% ipython --no-banner

In [1]: import numpy as np

In [2]: from numpy import linalg as LA

In [3]: np.set_printoptions(precision=3, suppress=True, linewidth=100, floatmode="fixed")

In [4]: K = np.loadtxt("w.csv", delimiter=",")

In [5]: K
Out[5]: 
array([[21.049, 19.808, 19.010],
       [20.709, 20.368, 19.148],
       [21.195, 20.967, 20.829],
       [20.026, 19.148, 20.131],
       [19.852, 19.653, 18.891],
       [20.352, 19.792, 21.237],
       [20.750, 19.787, 21.963],
       [19.614, 19.796, 20.151],
       [19.034, 20.247, 19.812],
       [19.811, 18.817, 18.591],
       [20.607, 20.994, 20.263],
       [21.337, 20.586, 20.317],
       [20.611, 20.099, 20.619],
       [18.856, 21.623, 19.338],
       [20.929, 19.841, 21.844],
       [18.929, 20.014, 20.454]])

In [6]: Ac = K - K.mean(axis=0)

In [7]: V = LA.svd(Ac)[2][:1]

In [8]: M2 = Ac - Ac @ V.T @ V

In [9]: (Ac @ V.T).std(axis=0)
Out[9]: array([1.048])

In [10]: rng = np.random.default_rng(616)

In [11]: z = rng.permutation(3)

In [12]: M2 = K[:, z] * rng.choice([-1, 1], 3)

In [13]: M2
Out[13]: 
array([[ 19.010,  19.808, -21.049],
       [ 19.148,  20.368, -20.709],
       [ 20.829,  20.967, -21.195],
       [ 20.131,  19.148, -20.026],
       [ 18.891,  19.653, -19.852],
       [ 21.237,  19.792, -20.352],
       [ 21.963,  19.787, -20.750],
       [ 20.151,  19.796, -19.614],
       [ 19.812,  20.247, -19.034],
       [ 18.591,  18.817, -19.811],
       [ 20.263,  20.994, -20.607],
       [ 20.317,  20.586, -21.337],
       [ 20.619,  20.099, -20.611],
       [ 19.338,  21.623, -18.856],
       [ 21.844,  19.841, -20.929],
       [ 20.454,  20.014, -18.929]])

In [14]: Uu, _, VT = LA.svd(K.T @ M2)

In [15]: z
Out[15]: array([2, 1, 0])

In [16]: np.round(LA.lstsq(K, M2)[0], 3) + 0
Out[16]: 
array([[ 0.000,  0.000, -1.000],
       [ 0.000,  1.000,  0.000],
       [ 1.000,  0.000,  0.000]])

In [17]: Ac = (K - K.mean(axis=0)) / K.std(axis=0)

In [18]: print(Ac.std(axis=0))
[1.000 1.000 1.000]

In [19]: coef = LA.lstsq(np.delete(Ac, 1, axis=1), Ac[:, 1])[0]

In [20]: print(coef)
[-0.008  0.074]

In [21]: round(np.log10(LA.cond(K)))
Out[21]: 2

In [22]: LA.cond(K) > 100
Out[22]: np.False_

In [23]: np.abs(LA.svd(K)[2][-1])
Out[23]: array([0.815, 0.399, 0.420])

In [24]: Uu, s, VT = LA.svd(K)

In [25]: s
Out[25]: array([139.741,   3.247,   2.780])

In [26]: np.argmax(s[:-1] / (s[1:] + 1e-6)) + 1
Out[26]: np.int64(1)

In [27]: M2 = Uu[:, :1] @ np.diag(s[:1]) @ VT[:1]

In [28]: round(float(LA.norm(K - M2) / LA.norm(K)), 3)
Out[28]: 0.031

In [29]: print(round(float(np.abs(K - M2).max()), 3))
1.759

In [30]: print(round(LA.norm(K - M2, 2), 3), np.round(s[1], 3))
3.247 3.247

In [31]: J = np.load("arr.npy")

In [32]: J
Out[32]: 
array([[0.182, 0.182, 0.273, 0.091, 0.273, 0.000],
       [0.286, 0.143, 0.143, 0.000, 0.286, 0.143],
       [0.143, 0.143, 0.286, 0.214, 0.143, 0.071],
       [0.000, 0.111, 0.333, 0.444, 0.000, 0.111],
       [0.100, 0.300, 0.200, 0.100, 0.100, 0.200],
       [0.167, 0.167, 0.083, 0.167, 0.167, 0.250]])

In [33]: z = rng.permutation(6)

In [34]: z
Out[34]: array([3, 5, 4, 2, 0, 1])

In [35]: M2 = J[z][:, z]

In [36]: np.diag(M2)
Out[36]: array([0.444, 0.250, 0.100, 0.286, 0.182, 0.143])

In [37]: round(np.trace(M2), 3)
Out[37]: np.float64(1.405)

In [38]: print(LA.norm(J, axis=0))
[0.416 0.452 0.578 0.538 0.463 0.375]

In [39]: round(LA.norm(J) ** 2 / LA.norm(J, 2) ** 2, 3)
Out[39]: np.float64(1.314)

In [40]: round(LA.norm(J, 2), 3)
Out[40]: np.float64(1.015)

In [41]: feats = np.load("case3.npy")

In [42]: feats
Out[42]: 
array([[ 1.000, -2.000, -7.000, -4.000,  0.000,  0.000],
       [ 3.000, -3.000, -1.000, -4.000,  0.000,  0.000],
       [-6.000,  1.000, -2.000,  7.000,  0.000,  0.000],
       [-7.000,  1.000, -1.000,  2.000,  0.000,  0.000],
       [ 0.000,  0.000,  0.000,  0.000,  0.000, -1.000],
       [ 0.000,  0.000,  0.000,  0.000,  1.000, -2.000]])

In [43]: z = rng.permutation(6)

In [44]: M2 = feats[:, z] * rng.choice([-1, 1], 6)

In [45]: M2
Out[45]: 
array([[-7.000,  1.000,  4.000,  0.000,  2.000, -0.000],
       [-1.000,  3.000,  4.000,  0.000,  3.000, -0.000],
       [-2.000, -6.000, -7.000,  0.000, -1.000, -0.000],
       [-1.000, -7.000, -2.000,  0.000, -1.000, -0.000],
       [ 0.000,  0.000, -0.000, -1.000, -0.000, -0.000],
       [ 0.000,  0.000, -0.000, -2.000, -0.000, -1.000]])

In [46]: Uu, _, VT = LA.svd(feats.T @ M2)

In [47]: z
Out[47]: array([2, 0, 3, 5, 1, 4])

In [48]: np.round(Uu @ VT, 3) + 0
Out[48]: 
array([[ 0.000,  1.000,  0.000,  0.000,  0.000,  0.000],
       [ 0.000,  0.000,  0.000,  0.000, -1.000,  0.000],
       [ 1.000,  0.000,  0.000,  0.000,  0.000,  0.000],
       [ 0.000,  0.000, -1.000,  0.000,  0.000,  0.000],
       [ 0.000,  0.000,  0.000,  0.000,  0.000, -1.000],
       [ 0.000,  0.000,  0.000,  1.000,  0.000,  0.000]])

In [49]: z = rng.permutation(6)

In [50]: z
Out[50]: array([1, 0, 2, 5, 3, 4])

In [51]: M2 = feats[z][:, z]

In [52]: print(np.trace(M2))
-4.0

In [53]: round(float(LA.det(feats)), 3)
Out[53]: -594.0

In [54]: np.flatnonzero(LA.matrix_power((feats != 0) + (feats.T != 0) + np.eye(6), 6)[1])
Out[54]: array([0, 1, 2, 3])

In [55]: E = np.array([[0, 1, 1, 0, 0],
    ...:     [1, 0, 0, 0, 0],
    ...:     [1, 0, 0, 0, 1],
    ...:     [0, 0, 0, 0, 0],
    ...:     [0, 0, 1, 0, 0]])

In [56]: Uu, s, VT = LA.svd(E)

In [57]: print(np.argmax(s[:-1] / (s[1:] + 1e-6)) + 1)
4

In [58]: M2 = Uu[:, :4] @ np.diag(s[:4]) @ VT[:4]

In [59]: M2.round(3) + 0
Out[59]: 
array([[0.000, 1.000, 1.000, 0.000, 0.000],
       [1.000, 0.000, 0.000, 0.000, 0.000],
       [1.000, 0.000, 0.000, 0.000, 1.000],
       [0.000, 0.000, 0.000, 0.000, 0.000],
       [0.000, 0.000, 1.000, 0.000, 0.000]])

In [60]: round(float(LA.norm(E - M2, 2)), 3), s[4]
Out[60]: (0.0, np.float64(0.0))

In [61]: print(LA.matrix_rank(M2))
4

In [62]: print(np.round(LA.norm(E - M2) / LA.norm(E), 3))
0.0

In [63]: round(float(np.abs(E - M2).max()), 3)
Out[63]: 0.0

In [64]: vals, V = LA.eigh(E)

In [65]: np.round(V @ np.diag(vals) @ V.T, 3) + 0
Out[65]: 
array([[0.000, 1.000, 1.000, 0.000, 0.000],
       [1.000, 0.000, 0.000, 0.000, 0.000],
       [1.000, 0.000, 0.000, 0.000, 1.000],
       [0.000, 0.000, 0.000, 0.000, 0.000],
       [0.000, 0.000, 1.000, 0.000, 0.000]])

In [66]: LA.eigvalsh(E @ E)
Out[66]: array([0.000, 0.382, 0.382, 2.618, 2.618])

In [67]: print(np.abs(V[:, -1]).round(6).argmax())
0

In [68]: LA.svd(E, compute_uv=False)
Out[68]: array([1.618, 1.618, 0.618, 0.618, 0.000])

In [69]: print((vals > 1e-8).sum(), (vals < -1e-8).sum())
2 2

In [70]: np.unique(vals.round(6) + 0, return_counts=True)[1]
Out[70]: array([1, 1, 1, 1, 1])

In [71]: LA.eigvalsh(E + 4 * np.eye(5))
Out[71]: array([2.382, 3.382, 4.000, 4.618, 5.618])

In [72]: Uu, s, VT = LA.svd(E)

In [73]: V = VT[:(s > 1e-8).sum()]

In [74]: x0 = E[1] + 2 * E[2] + rng.integers(2) * np.eye(5)[2]

In [75]: x0
Out[75]: array([3.000, 0.000, 0.000, 0.000, 2.000])

In [76]: np.diag(V.T @ V)
Out[76]: array([1.000, 1.000, 1.000, 0.000, 1.000])

In [77]: LA.matrix_rank(np.vstack([E, x0]))
Out[77]: np.int64(4)

In [78]: np.allclose(V.T @ V @ x0, x0)
Out[78]: True

In [79]: np.round(V.T @ V, 3) + 0
Out[79]: 
array([[1.000, 0.000, 0.000, 0.000, 0.000],
       [0.000, 1.000, 0.000, 0.000, 0.000],
       [0.000, 0.000, 1.000, 0.000, 0.000],
       [0.000, 0.000, 0.000, 0.000, 0.000],
       [0.000, 0.000, 0.000, 0.000, 1.000]])

In [80]: np.all(LA.eigvalsh(E) > 0)
Out[80]: np.False_

In [81]: [round(float(LA.det(E[:i, :i])), 2) + 0 for i in range(1, 6)]
Out[81]: [0.0, -1.0, 0.0, 0.0, 0.0]

In [82]: G = J.T @ J

In [83]: (J @ J.T).shape
Out[83]: (6, 6)

In [84]: np.diag(G)
Out[84]: array([0.173, 0.204, 0.334, 0.289, 0.214, 0.140])

In [85]: np.round(np.trace(G), 3), np.round((J ** 2).sum(), 3)
Out[85]: (np.float64(1.355), np.float64(1.355))

In [86]: data = np.load("out3.npy")

In [87]: data
Out[87]: 
array([[ 2.000,  4.000,  0.000,  0.000,  0.000,  0.000,  0.000,  0.000],
       [ 1.000,  3.000,  0.000,  0.000,  0.000,  0.000,  0.000,  0.000],
       [ 0.000,  0.000,  0.000, -3.000, -3.000,  3.000, -1.000,  2.000],
       [ 0.000,  0.000,  0.000,  3.000, -3.000, -1.000,  2.000, -1.000],
       [ 0.000,  0.000, -1.000, -3.000, -2.000,  2.000, -2.000,  0.000],
       [ 0.000,  0.000, -3.000, -1.000, -1.000,  3.000,  0.000, -3.000],
       [ 0.000,  0.000, -1.000,  2.000, -2.000, -2.000, -3.000,  2.000],
       [ 0.000,  0.000, -1.000, -3.000, -2.000,  3.000, -2.000,  2.000]])

In [88]: M2 = data[0, 0] * data[1:] - np.outer(data[1:, 0], data[0])

In [89]: M2
Out[89]: 
array([[ 0.000,  2.000,  0.000,  0.000,  0.000,  0.000,  0.000,  0.000],
       [ 0.000,  0.000,  0.000, -6.000, -6.000,  6.000, -2.000,  4.000],
       [ 0.000,  0.000,  0.000,  6.000, -6.000, -2.000,  4.000, -2.000],
       [ 0.000,  0.000, -2.000, -6.000, -4.000,  4.000, -4.000,  0.000],
       [ 0.000,  0.000, -6.000, -2.000, -2.000,  6.000,  0.000, -6.000],
       [ 0.000,  0.000, -2.000,  4.000, -4.000, -4.000, -6.000,  4.000],
       [ 0.000,  0.000, -2.000, -6.000, -4.000,  6.000, -4.000,  4.000]])

In [90]: print(np.flatnonzero(~M2.round(6).any(axis=1)))
[]

In [91]: x0 = np.array([1, -1, 0])

In [92]: target = K @ x0

In [93]: np.round(LA.pinv(K) @ K, 3) + 0
Out[93]: 
array([[1.000, 0.000, 0.000],
       [0.000, 1.000, 0.000],
       [0.000, 0.000, 1.000]])

In [94]: np.round(LA.solve(K.T @ K, K.T @ target), 3) + 0
Out[94]: array([ 1.000, -1.000,  0.000])

In [95]: target = target + 0.1 * rng.normal(size=16)

In [96]: target
Out[96]: 
array([ 1.186,  0.312,  0.300,  0.862,  0.175,  0.610,  1.168, -0.172, -1.242,  1.019, -0.502,
        0.954,  0.454, -2.835,  0.957, -1.053])

In [97]: coef, *_ = LA.lstsq(K, target)

In [98]: round(float(LA.norm(target - K @ coef)), 3)
Out[98]: 0.35

In [99]: [round(float(LA.norm(LA.solve(K.T @ K + lam * np.eye(3), K.T @ target))), 2) for lam in (0, 1, 10, 100)]
Out[99]: [1.44, 1.29, 0.66, 0.11]

In [100]: np.round(K.T @ (target - K @ coef), 3) + 0
Out[100]: array([0.000, 0.000, 0.000])

In [101]: coef
Out[101]: array([ 1.010, -1.029,  0.019])

In [102]: G = data.T @ data

In [103]: print(G)
[[  5.000  11.000   0.000   0.000   0.000   0.000   0.000   0.000]
 [ 11.000  25.000   0.000   0.000   0.000   0.000   0.000   0.000]
 [  0.000   0.000  12.000   7.000   9.000 -12.000   7.000   5.000]
 [  0.000   0.000   7.000  41.000   9.000 -34.000  15.000  -8.000]
 [  0.000   0.000   9.000   9.000  31.000 -15.000  11.000  -8.000]
 [  0.000   0.000 -12.000 -34.000 -15.000  36.000  -9.000   0.000]
 [  0.000   0.000   7.000  15.000  11.000  -9.000  22.000 -14.000]
 [  0.000   0.000   5.000  -8.000  -8.000   0.000 -14.000  22.000]]

In [104]: np.diag(G)
Out[104]: array([ 5.000, 25.000, 12.000, 41.000, 31.000, 36.000, 22.000, 22.000])

In [105]: np.allclose(G, G.T)
Out[105]: True

In [106]: LA.eigvalsh(G)[::-1]
Out[106]: array([90.424, 34.472, 29.866, 25.745, 11.931,  1.423,  0.134,  0.006])

In [107]: (data @ data.T).shape
Out[107]: (8, 8)

In [108]: def softmax(z):
     ...:     e = np.exp(z - z.max(axis=-1, keepdims=True))
     ...:     return e / e.sum(axis=-1, keepdims=True)
     ...: 

In [109]: print(np.round(softmax(10 * data[0]), 3) + 0)
[0.000 1.000 0.000 0.000 0.000 0.000 0.000 0.000]

In [110]: softmax(data[0] + 5)
Out[110]: array([0.109, 0.803, 0.015, 0.015, 0.015, 0.015, 0.015, 0.015])

In [111]: S = data @ data.T / np.sqrt(8)

In [112]: np.round(softmax(S + np.triu(np.full(S.shape, -np.inf), 1)), 3) + 0
Out[112]: 
array([[1.000, 0.000, 0.000, 0.000, 0.000, 0.000, 0.000, 0.000],
       [0.804, 0.196, 0.000, 0.000, 0.000, 0.000, 0.000, 0.000],
       [0.000, 0.000, 1.000, 0.000, 0.000, 0.000, 0.000, 0.000],
       [0.000, 0.000, 0.000, 1.000, 0.000, 0.000, 0.000, 0.000],
       [0.000, 0.000, 0.587, 0.000, 0.412, 0.000, 0.000, 0.000],
       [0.000, 0.000, 0.001, 0.000, 0.005, 0.994, 0.000, 0.000],
       [0.000, 0.000, 0.000, 0.001, 0.000, 0.000, 0.999, 0.000],
       [0.000, 0.000, 0.393, 0.000, 0.047, 0.000, 0.000, 0.560]])

In [113]: softmax(S).round(6).argmax(axis=1)
Out[113]: array([0, 0, 2, 3, 7, 5, 6, 7])

In [114]: M2 = LA.invert(data)
Traceback (most recent call last):
  Cell In[114], line 1
    M2 = LA.invert(data)
AttributeError: module 'numpy.linalg' has no attribute 'invert'


In [115]: M2 = LA.inv(data)

In [116]: round(LA.det(data) * LA.det(M2), 3)
Out[116]: np.float64(1.0)

In [117]: print(np.round(LA.inv(M2), 3) + 0)
[[ 2.000  4.000  0.000  0.000  0.000  0.000  0.000  0.000]
 [ 1.000  3.000  0.000  0.000  0.000  0.000  0.000  0.000]
 [ 0.000  0.000  0.000 -3.000 -3.000  3.000 -1.000  2.000]
 [ 0.000  0.000  0.000  3.000 -3.000 -1.000  2.000 -1.000]
 [ 0.000  0.000 -1.000 -3.000 -2.000  2.000 -2.000  0.000]
 [ 0.000  0.000 -3.000 -1.000 -1.000  3.000  0.000 -3.000]
 [ 0.000  0.000 -1.000  2.000 -2.000 -2.000 -3.000  2.000]
 [ 0.000  0.000 -1.000 -3.000 -2.000  3.000 -2.000  2.000]]

In [118]: round(float(LA.cond(data)), 3)
Out[118]: 121.952

In [119]: np.round(data @ M2, 3) + 0
Out[119]: 
array([[1.000, 0.000, 0.000, 0.000, 0.000, 0.000, 0.000, 0.000],
       [0.000, 1.000, 0.000, 0.000, 0.000, 0.000, 0.000, 0.000],
       [0.000, 0.000, 1.000, 0.000, 0.000, 0.000, 0.000, 0.000],
       [0.000, 0.000, 0.000, 1.000, 0.000, 0.000, 0.000, 0.000],
       [0.000, 0.000, 0.000, 0.000, 1.000, 0.000, 0.000, 0.000],
       [0.000, 0.000, 0.000, 0.000, 0.000, 1.000, 0.000, 0.000],
       [0.000, 0.000, 0.000, 0.000, 0.000, 0.000, 1.000, 0.000],
       [0.000, 0.000, 0.000, 0.000, 0.000, 0.000, 0.000, 1.000]])

In [120]: print(round(LA.slogdet(data)[0], 3))
1.0

In [121]: LA.det(data) * M2
Out[121]: 
array([[ 273.000, -364.000,    0.000,    0.000,    0.000,    0.000,    0.000,    0.000],
       [ -91.000,  182.000,    0.000,    0.000,    0.000,    0.000,    0.000,    0.000],
       [  -0.000,   -0.000,  864.000, -346.000, -216.000,  238.000,  236.000, -916.000],
       [   0.000,    0.000,  588.000, -238.000, -238.000,  210.000,  196.000, -588.000],
       [  -0.000,   -0.000,   42.000,  -56.000,  -56.000,   28.000,   14.000,  -42.000],
       [  -0.000,   -0.000,  716.000, -296.000, -270.000,  252.000,  204.000, -690.000],
       [   0.000,    0.000, -640.000,  290.000,  160.000, -210.000, -222.000,  692.000],
       [   0.000,    0.000, -358.000,  148.000,   44.000, -126.000, -102.000,  436.000]])

In [122]: np.allclose(M2, data.T)
Out[122]: False
